$ ipython --no-banner

In [1]: import numpy as np

In [2]: np.set_printoptions(precision=1, suppress=True, linewidth=200, sign=" ")

In [3]: F = np.load("data.npy")

In [4]: F
Out[4]: 
array([[ 2,  2,  4,  4],
       [ 3,  3,  6,  6],
       [ 3,  3,  6,  6],
       [ 0,  0,  0,  0],
       [ 0,  0,  0,  0],
       [ 1,  1,  2,  2],
       [ 2,  2,  4,  4],
       [ 1,  1,  2,  2],
       [ 0,  0,  0,  0],
       [ 0,  0,  0,  0]])

In [5]: # columns 0 and 1 are equal

In [6]: d = np.linalg.norm(F[:, None] - F[None], axis=-1)

In [7]: d[2].round(6).argsort(kind="stable")[:4]
Out[7]: array([ 1,  2,  0,  6])

In [8]: np.unravel_index(d.round(6).argmax(), d.shape)
Out[8]: (np.int64(1), np.int64(3))

In [9]: (d + 1e9 * np.eye(10)).round(6).argmin(axis=1)
Out[9]: array([ 6,  2,  1,  4,  3,  7,  0,  5,  3,  3])

In [10]: np.linalg.norm(F, axis=1)
Out[10]: array([ 6.3,  9.5,  9.5,  0. ,  0. ,  3.2,  6.3,  3.2,  0. ,  0. ])

In [11]: d[2]
Out[11]: array([ 3.2,  0. ,  0. ,  9.5,  9.5,  6.3,  3.2,  6.3,  9.5,  9.5])

In [12]: d.shape
Out[12]: (10, 10)

In [13]: blk = np.stack([F, -2 * F, F[::-1]])

In [14]: (blk @ F.T).shape
Out[14]: (3, 10, 10)

In [15]: np.linalg.matrix_rank(blk)
Out[15]: array([ 1,  1,  1])

In [16]: blk.sum(axis=0)
Out[16]: 
array([[-2, -2, -4, -4],
       [-3, -3, -6, -6],
       [-2, -2, -4, -4],
       [ 2,  2,  4,  4],
       [ 1,  1,  2,  2],
       [-1, -1, -2, -2],
       [-2, -2, -4, -4],
       [ 2,  2,  4,  4],
       [ 3,  3,  6,  6],
       [ 2,  2,  4,  4]])

In [17]: rank = np.linalg.matrix_rank(F)

In [18]: rank
Out[18]: np.int64(1)

In [19]: ns = np.linalg.svd(F)[2][rank:].T

In [20]: ns.shape
Out[20]: (4, 3)

In [21]: ns @ ns.T
Out[21]: 
array([[ 0.9, -0.1, -0.2, -0.2],
       [-0.1,  0.9, -0.2, -0.2],
       [-0.2, -0.2,  0.6, -0.4],
       [-0.2, -0.2, -0.4,  0.6]])

In [22]: [int(np.linalg.matrix_rank(F[:i])) for i in range(1, len(F) + 1)]
Out[22]: [1, 1, 1, 1, 1, 1, 1, 1, 1, 1]

In [23]: np.round(np.linalg.norm(F, 2) / np.linalg.norm(F), 1)
Out[23]: np.float64(1.0)

In [24]: np.linalg.matrix_rank(F, rtol=0.1)
Out[24]: np.int64(1)

In [25]: vec = np.array([-3, -1, 3, -2])

In [26]: a = np.maximum(F @ vec, 0)

In [27]: np.maximum(F @ vec, 0) - np.maximum(-F @ vec, 0)
Out[27]: array([-4, -6, -6,  0,  0, -2, -4, -2,  0,  0])

In [28]: np.tanh(F @ vec)
Out[28]: array([-1., -1., -1.,  0.,  0., -1., -1., -1.,  0.,  0.])

In [29]: F.T @ a
Out[29]: array([ 0,  0,  0,  0])

In [30]: W2 = np.array([[-1.2, 0.6, -1.0, 0.3, 1.5, 1.1, 1.3, -0.2, 1.3]])

In [31]: rng = np.random.default_rng(9000)

In [32]: data = np.array([[0],
    ...:     [5],
    ...:     [2],
    ...:     [1],
    ...:     [4],
    ...:     [4],
    ...:     [0],
    ...:     [4],
    ...:     [2],
    ...:     [5],
    ...:     [0],
    ...:     [1],
    ...:     [1],
    ...:     [5],
    ...:     [1],
    ...:     [1],
    ...:     [4],
    ...:     [0],
    ...:     [2],
    ...:     [3],
    ...:     [2],
    ...:     [4],
    ...:     [0],
    ...:     [0],
    ...:     [4],
    ...:     [4],
    ...:     [3],
    ...:     [5],
    ...:     [5],
    ...:     [0],
    ...:     [3],
    ...:     [1],
    ...:     [1],
    ...:     [5],
    ...:     [3],
    ...:     [5],
    ...:     [4],
    ...:     [5],
    ...:     [5],
    ...:     [0],
    ...:     [4]]) @ W2 + 0.3 * rng.normal(size=(41, 9))

In [33]: data.round(1) + 0
Out[33]: 
array([[-0.5,  0. , -0.1, -0.6, -0.6,  0.7,  0. , -0.3, -0.1],
       [-5.6,  3.6, -5.1,  1.2,  7.6,  5.5,  6.9, -0.7,  7. ],
       [-2.7,  1.1, -2.5,  0.9,  3.3,  2.1,  2.1, -0.3,  2.7],
       [-0.4,  0.6, -0.9,  0.7,  1.2,  1. ,  0.2, -0.7,  0.8],
       [-4.2,  2.2, -4. ,  1.6,  6. ,  4.5,  5.1, -0.7,  5.1],
       [-4.9,  2.4, -4.4,  2. ,  6.1,  4.3,  5. , -0.9,  4.9],
       [-0.8, -0.4,  0.1, -0.2,  0.2, -0.3,  0. , -0.5,  0.2],
       [-5.1,  2.5, -3.7,  0.9,  5.9,  4.1,  5.5, -0.7,  4.9],
       [-2.7,  1.6, -2.1,  0.2,  2.9,  2.7,  2.7, -0.4,  2.6],
       [-6.1,  2.7, -5. ,  1.5,  7.8,  5.7,  7.2, -1. ,  6.7],
       [ 0. , -0.3,  0. ,  0.1,  0.3,  0.1,  0.7,  0. ,  0.1],
       [-1.1,  0.1, -1. ,  0.2,  2. ,  1.4,  1.1, -0.1,  1.3],
       [-1.3,  0.5, -0.9,  0.1,  1.4,  1.2,  1.3,  0.1,  1.3],
       [-6.1,  3.6, -5.5,  1.8,  7.4,  5.1,  7.2, -0.7,  6.5],
       [-1.1,  0.5, -0.5,  0.2,  1.7,  1. ,  1.4, -0.3,  1.6],
       [-1. ,  0.6, -1. ,  0.2,  1.6,  1.1,  2. , -0.2,  1.1],
       [-4.6,  2.4, -3.8,  1.4,  6. ,  4.9,  5.4, -0.5,  5.5],
       [-0.2,  0.5,  0.6, -0.3,  0.1,  0.6,  0.2,  0.3, -0.2],
       [-1.7,  1.3, -2.4,  0.9,  3.6,  1.9,  2.2, -0.5,  2.6],
       [-3.6,  1.7, -2.9,  1. ,  4.6,  2.9,  3.5, -0.4,  4.3],
       [-2.5,  1.2, -1.5,  0.3,  2. ,  2.3,  2.6,  0.2,  3. ],
       [-4.4,  2.3, -3.9,  0.5,  6.5,  4.5,  4.4, -1.3,  4.8],
       [ 0.1,  0.7,  0. ,  0.2,  0. ,  0.7, -0.5,  0. , -0.5],
       [ 0.2, -0.1, -0.1,  0.5,  0.1,  0. , -0.1,  0.3, -0.2],
       [-4.7,  2.3, -4.1,  1.6,  5.9,  4.7,  5.1, -0.9,  5.7],
       [-4.6,  2.8, -3.6,  0.6,  5.8,  4.6,  4.9, -0.8,  5.3],
       [-3.8,  2.1, -3.3,  1.3,  4.6,  3.1,  4.1, -0.8,  3.8],
       [-6.1,  3.4, -4.7,  2. ,  7.7,  5.6,  5.7, -0.8,  6.8],
       [-6.3,  2.8, -4.6,  1.7,  7.1,  5.5,  6.5, -0.9,  6.1],
       [-0.1, -0.3,  0. , -0.1,  0. ,  0. ,  0.2, -0.2,  0.2],
       [-3.7,  2.2, -3.1,  0.7,  4.9,  3.3,  3.6, -0.9,  4.3],
       [-1.4,  1.1, -1.1, -0.1,  1.6,  1.1,  0.7, -0.4,  1.7],
       [-1. ,  0.4, -0.7,  0.5,  1.4,  1.1,  1.1,  0.5,  1. ],
       [-5.9,  3. , -4.5,  1.4,  7.8,  5.9,  6.5, -1. ,  6.1],
       [-3.8,  1.9, -3.2,  0.7,  4.4,  2.7,  4.1, -0.3,  3.4],
       [-5.9,  3.3, -4.8,  1.2,  7. ,  5.6,  6.7, -0.7,  6.6],
       [-4.9,  2.3, -3.6,  1.6,  6.3,  4.1,  4.7, -0.4,  5.2],
       [-6.7,  2.8, -4.8,  1.9,  7.6,  6.1,  6.5, -1.3,  6.8],
       [-6. ,  2.8, -5. ,  1.9,  7.2,  5.9,  6.9, -1. ,  6.4],
       [-0.1, -0.1, -0.3, -0.1,  0.4, -0.5, -0.3,  0.1,  0. ],
       [-4.7,  1.9, -3.8,  1.1,  5.7,  4.7,  5.5, -0.4,  5.3]])

In [34]: Ac = data - data.mean(axis=0)

In [35]: evecs = np.linalg.svd(Ac)[2][:1]

In [36]: out = Ac - Ac @ evecs.T @ evecs

In [37]: out.std(axis=0)
Out[37]: array([ 0.3,  0.3,  0.2,  0.3,  0.3,  0.3,  0.3,  0.3,  0.2])

In [38]: np.cov(Ac @ evecs.T, rowvar=False)
Out[38]: array( 35.3)

In [39]: round(float(np.linalg.norm(out) / np.linalg.norm(Ac)), 1)
Out[39]: 0.1

In [40]: np.linalg.norm(out, axis=1).round(6).argmax()
Out[40]: np.int64(21)

In [41]: C2 = np.cov(data, rowvar=False)

In [42]: np.argwhere(np.triu(np.abs(np.corrcoef(data.T)) > 0.8, 1))
Out[42]: 
array([[ 0,  1],
       [ 0,  2],
       [ 0,  3],
       [ 0,  4],
       [ 0,  5],
       [ 0,  6],
       [ 0,  8],
       [ 1,  2],
       [ 1,  3],
       [ 1,  4],
       [ 1,  5],
       [ 1,  6],
       [ 1,  8],
       [ 2,  3],
       [ 2,  4],
       [ 2,  5],
       [ 2,  6],
       [ 2,  8],
       [ 3,  4],
       [ 3,  5],
       [ 3,  6],
       [ 3,  8],
       [ 4,  5],
       [ 4,  6],
       [ 4,  8],
       [ 5,  6],
       [ 5,  8],
       [ 6,  8]])

In [43]: left, sig, VT = np.linalg.svd(data, full_matrices=False)

In [44]: sig
Out[44]: array([ 64.8,   2.8,   2.5,   2.1,   2. ,   1.9,   1.8,   1.5,   1.1])

In [45]: np.allclose(left * sig @ VT, data)
Out[45]: True

In [46]: np.cumsum(sig ** 2) / np.sum(sig ** 2)
Out[46]: array([ 1.,  1.,  1.,  1.,  1.,  1.,  1.,  1.,  1.])

In [47]: np.abs(left[:, 0]).round(6).argmax()
Out[47]: np.int64(37)

In [48]: np.round(left.T @ left, 1) + 0
Out[48]: 
array([[ 1.,  0.,  0.,  0.,  0.,  0.,  0.,  0.,  0.],
       [ 0.,  1.,  0.,  0.,  0.,  0.,  0.,  0.,  0.],
       [ 0.,  0.,  1.,  0.,  0.,  0.,  0.,  0.,  0.],
       [ 0.,  0.,  0.,  1.,  0.,  0.,  0.,  0.,  0.],
       [ 0.,  0.,  0.,  0.,  1.,  0.,  0.,  0.,  0.],
       [ 0.,  0.,  0.,  0.,  0.,  1.,  0.,  0.,  0.],
       [ 0.,  0.,  0.,  0.,  0.,  0.,  1.,  0.,  0.],
       [ 0.,  0.,  0.,  0.,  0.,  0.,  0.,  1.,  0.],
       [ 0.,  0.,  0.,  0.,  0.,  0.,  0.,  0.,  1.]])

In [49]: (sig > 1e-8).sum()
Out[49]: np.int64(9)

In [50]: np.abs(VT[0])
Out[50]: array([ 0.4,  0.2,  0.3,  0.1,  0.5,  0.4,  0.4,  0.1,  0.4])
